$ ipython --no-banner

In [1]: import numpy as np

In [2]: import numpy.linalg as la

In [3]: np.set_printoptions(suppress=True, linewidth=200)

In [4]: K = np.array([[4, 4, 2, 2], [0, 2, 0, 1], [4, 4, 8, 8], [0, 2, 0, 4]])

In [5]: evals, vecs = la.eig(K)

In [6]: print(np.round(np.prod(evals), 2))
144.0

In [7]: print(evals.round(2))
[2.54 9.46 1.27 4.73]

In [8]: print(np.round(np.sort(la.eigvals(K @ K)), 2))
[ 1.61  6.43 22.39 89.57]

In [9]: print(K @ vecs[:, 0] - evals[0] * vecs[:, 0])
[0. 0. 0. 0.]

In [10]: Q, r_ = la.qr(K)

In [11]: print(Q.shape, r_.shape)
(4, 4) (4, 4)

In [12]: print(r_.round(2) + 0)
[[-5.66 -5.66 -7.07 -7.07]
 [ 0.   -2.83  0.   -3.54]
 [ 0.    0.   -4.24 -4.24]
 [ 0.    0.    0.    2.12]]

In [13]: print(round(abs(r_[0, 0]), 2), round(float(la.norm(K[:, 0])), 2))
5.66 5.66

In [14]: print(np.allclose(r_.T @ r_, K.T @ K))
True

In [15]: mat = np.array([[1, -2, 3, 1], [1, -2, 3, 1], [3, 0, 5, 3]])

In [16]: # looks like rank 2

In [17]: print(la.lstsq(mat[:-1].T, mat[-1])[2])
1

In [18]: print(np.allclose(mat[:-1].T @ la.lstsq(mat[:-1].T, mat[-1])[0], mat[-1]))
False

In [19]: print(round(np.trace(la.pinv(mat) @ mat), 2))
2.0

In [20]: print(np.unique(mat.round(6), axis=0).shape)
(2, 4)

In [21]: print(np.abs(np.diag(la.qr(mat)[1])) > 1e-9)
[ True  True False]

In [22]: W = np.array([[3, 0, 4, 2, 9], [4, 9, 4, 9, 4], [5, 3, 5, 0, 4], [5, 4, 9, 0, 2]])

In [23]: c = np.array([-1, -6, 2, -4, 2])

In [24]: hid = np.maximum(mat @ W + c, 0)

In [25]: print((hid > 0).astype(int))
[[1 0 1 0 1]
 [1 0 1 0 1]
 [1 1 1 1 1]]

In [26]: print(la.matrix_rank(hid))
2

In [27]: print(np.round((hid > 0).mean(axis=0), 2))
[1.   0.33 1.   0.33 1.  ]

In [28]: Z = np.array([[-3, 0], [1, 4], [-5, 1], [0, -2], [-1, 4]])

In [29]: print((hid @ Z).round(6).argmax(axis=1))
[1 1 1]

In [30]: print(W @ Z)
[[-38  36]
 [-27  38]
 [-41  33]
 [-58  33]]

In [31]: print(hid @ Z)
[[-169   90]
 [-169   90]
 [-508  366]]

In [32]: left, sv, vt = la.svd(mat)

In [33]: vecs = vt[:(sv > 1e-8).sum()]

In [34]: rng = np.random.default_rng(10)

In [35]: x0 = mat[1] + 4 * mat[0] + rng.integers(2) * np.eye(4)[2]

In [36]: print(x0)
[  5. -10.  16.   5.]

In [37]: print(la.matrix_rank(np.vstack([mat, x0])))
3

In [38]: print(np.round(np.diag(vecs.T @ vecs), 2))
[0.25 0.84 0.65 0.25]
